% ipython --no-banner

In [1]: import numpy as np

In [2]: np.set_printoptions(precision=3, suppress=True, linewidth=200, legacy="1.25")

In [3]: tidy = lambda a: np.round(a, 3) + 0

In [4]: arr = np.loadtxt("w.csv", delimiter=",")

In [5]: arr
Out[5]: 
array([[2., 0., 1., 1., 0.],
       [0., 2., 0., 1., 1.],
       [0., 2., 0., 2., 1.],
       [0., 2., 0., 2., 1.],
       [1., 2., 1., 2., 2.]])

In [6]: hat = np.triu(np.array([[2, 0, -1, -2, 1],
   ...:     [-2, -2, -2, 2, 1],
   ...:     [-2, 1, -2, 1, 0],
   ...:     [-1, 2, 0, 0, -2],
   ...:     [-2, -2, -2, -1, 0]]), 1) + np.eye(5)

In [7]: B = hat @ arr @ np.linalg.inv(hat)

In [8]: tidy(np.linalg.det(B))
Out[8]: 0.0

In [9]: np.linalg.matrix_rank(B)
Out[9]: 4

In [10]: B
Out[10]: 
array([[  3.,  -4.,  -3.,  14.,  28.],
       [  1.,   4.,  10., -13., -28.],
       [  0.,   4.,   8., -12., -26.],
       [ -2.,  -2.,  -8.,   6.,  13.],
       [  1.,   2.,   6.,  -6., -13.]])

In [11]: tidy(np.linalg.eigvals(arr))
Out[11]: array([5.236+0.j, 1.   +0.j, 1.   +0.j, 0.764+0.j, 0.   +0.j])

In [12]: tidy(np.poly(arr))
Out[12]: array([  1.,  -8.,  17., -14.,   4.,   0.])

In [13]: np.einsum("ii->", arr)
Out[13]: 8.0

In [14]: rng = np.random.default_rng(3116)

In [15]: K = np.array([[0, 0, 0, 1], [2, 1, 1, 2], [1, 1, 1, 1], [0, 1, 2, 1]]) * (rng.random((4, 4)) < 0.3)

In [16]: K
Out[16]: 
array([[0, 0, 0, 1],
       [0, 1, 0, 2],
       [0, 1, 0, 0],
       [0, 0, 0, 1]])

In [17]: U, s, vt = np.linalg.svd(K)

In [18]: np.argmax(s[:-1] / (s[1:] + 1e-6)) + 1
Out[18]: 2

In [19]: B = U[:, :2] @ np.diag(s[:2]) @ vt[:2]

In [20]: tidy(B)
Out[20]: 
array([[0., 0., 0., 1.],
       [0., 1., 0., 2.],
       [0., 1., 0., 0.],
       [0., 0., 0., 1.]])

In [21]: tidy(np.linalg.norm(K - B, 2)), s[2]
Out[21]: (0.0, 0.0)

In [22]: tidy(np.linalg.norm(K - B) / np.linalg.norm(K))
Out[22]: 0.0

In [23]: hat = np.triu(np.array([[0, 2, 1, 1], [2, 2, 3, 3], [0, 3, 0, 3], [3, 3, 2, 3]]), 1) + np.eye(4)

In [24]: B = hat @ K @ np.linalg.inv(hat)

In [25]: B
Out[25]: 
array([[  0.,   3.,  -9.,  24.],
       [  0.,   4., -12.,  29.],
       [  0.,   1.,  -3.,   9.],
       [  0.,   0.,   0.,   1.]])

In [26]: tidy(np.poly(B))
Out[26]: array([ 1., -2.,  1.,  0.,  0.])

In [27]: np.linalg.matrix_rank(B)
Out[27]: 2

In [28]: np.trace(B), np.trace(K)
Out[28]: (2.0, 2)

In [29]: U, s, vt = np.linalg.svd(K)

In [30]: V = vt[:(s > 1e-8).sum()]

In [31]: x = K[3] + 2 * K[2] + rng.integers(2) * np.eye(4)[1]

In [32]: x
Out[32]: array([0., 2., 0., 1.])

In [33]: tidy(np.linalg.norm(x - V.T @ V @ x))
Out[33]: 0.0

In [34]: tidy(np.diag(V.T @ V))
Out[34]: array([0., 1., 0., 1.])

In [35]: J = np.load("sample17.npy")

In [36]: J
Out[36]: 
array([[ 1, -2,  4, -8],
       [ 1, -1,  1, -1],
       [ 1,  0,  0,  0],
       [ 1,  1,  1,  1]])

In [37]: # row 0 is much longer than the rest

In [38]: t3 = np.stack([arr, -1 * arr, arr[::-1]])

In [39]: np.linalg.matrix_rank(t3.reshape(3, -1))
Out[39]: 2

In [40]: tidy(np.linalg.det(t3))
Out[40]: array([0., 0., 0.])

In [41]: B = J / np.sqrt((J ** 2).mean(axis=1, keepdims=True))

In [42]: np.linalg.matrix_rank(J - J.mean(axis=1, keepdims=True))
Out[42]: 3

In [43]: tidy(np.linalg.norm(B, axis=1))
Out[43]: array([2., 2., 2., 2.])

In [44]: m1, _ = np.linalg.qr(np.array([[0.2, 0.5, 0.8, -0.7, 0.8],
    ...:     [1.3, 0.0, 0.3, 0.2, 1.1],
    ...:     [0.0, 0.4, -1.0, -1.7, 1.0],
    ...:     [-0.7, 1.2, -0.2, 1.2, 0.7],
    ...:     [-0.8, -1.5, -0.7, -0.5, 2.3]]))

In [45]: tidy(m1)
Out[45]: 
array([[-0.118,  0.233,  0.504,  0.684,  0.458],
       [-0.769, -0.104, -0.186, -0.308,  0.519],
       [ 0.   ,  0.199, -0.833,  0.514,  0.047],
       [ 0.414,  0.654, -0.073, -0.414,  0.473],
       [ 0.473, -0.683, -0.112,  0.034,  0.543]])

In [46]: f = np.array([-5, -2, 1])

In [47]: tidy(np.correlate(m1[2], m1[3], "full"))
Out[47]: array([ 0.   ,  0.094, -0.477,  0.574,  0.   , -0.519, -0.012,  0.243,  0.019])

In [48]: tidy(np.cross(m1[2, :3], m1[3, :3]))
Out[48]: array([ 0.53 , -0.345, -0.083])

In [49]: tidy(np.convolve(m1[2], f))
Out[49]: array([ 0.   , -0.997,  3.765, -0.707, -2.095,  0.421,  0.047])

In [50]: f = np.array([2, 2, 1, 2, 0])

In [51]: B = m1 + np.outer(f, np.eye(5)[3])

In [52]: np.linalg.matrix_rank(np.linalg.inv(B) - np.linalg.inv(m1), tol=1e-8)
Out[52]: 1

In [53]: t3 = np.stack([m1, 3 * m1, m1[::-1]])

In [54]: tidy(np.einsum("bij,cij->bc", t3, t3))
Out[54]: 
array([[ 5., 15.,  1.],
       [15., 45.,  3.],
       [ 1.,  3.,  5.]])

In [55]: tidy(np.linalg.det(t3))
Out[55]: array([  1., 243.,   1.])

In [56]: t3.shape
Out[56]: (3, 5, 5)

In [57]: tidy(np.linalg.norm(t3, axis=(1, 2)))
Out[57]: array([2.236, 6.708, 2.236])

In [58]: B = np.linalg.inv(m1)

In [59]: tidy(np.linalg.det(m1) * np.linalg.det(B))
Out[59]: 1.0

In [60]: (np.abs(B) > 1e-9).astype(int)
Out[60]: 
array([[1, 1, 0, 1, 1],
       [1, 1, 1, 1, 1],
       [1, 1, 1, 1, 1],
       [1, 1, 1, 1, 1],
       [1, 1, 1, 1, 1]])

In [61]: tidy(np.linalg.inv(B))
Out[61]: 
array([[-0.118,  0.233,  0.504,  0.684,  0.458],
       [-0.769, -0.104, -0.186, -0.308,  0.519],
       [ 0.   ,  0.199, -0.833,  0.514,  0.047],
       [ 0.414,  0.654, -0.073, -0.414,  0.473],
       [ 0.473, -0.683, -0.112,  0.034,  0.543]])

In [62]: np.allclose(B, m1.T)
Out[62]: True

In [63]: tidy(np.linalg.cond(m1))
Out[63]: 1.0

In [64]: tidy(np.linalg.det(m1) * B)
Out[64]: 
array([[-0.118, -0.769,  0.   ,  0.414,  0.473],
       [ 0.233, -0.104,  0.199,  0.654, -0.683],
       [ 0.504, -0.186, -0.833, -0.073, -0.112],
       [ 0.684, -0.308,  0.514, -0.414,  0.034],
       [ 0.458,  0.519,  0.047,  0.473,  0.543]])

In [65]: tidy(B)
Out[65]: 
array([[-0.118, -0.769,  0.   ,  0.414,  0.473],
       [ 0.233, -0.104,  0.199,  0.654, -0.683],
       [ 0.504, -0.186, -0.833, -0.073, -0.112],
       [ 0.684, -0.308,  0.514, -0.414,  0.034],
       [ 0.458,  0.519,  0.047,  0.473,  0.543]])

In [66]: tidy(np.linalg.slogdet(m1)[0])
Out[66]: 1.0
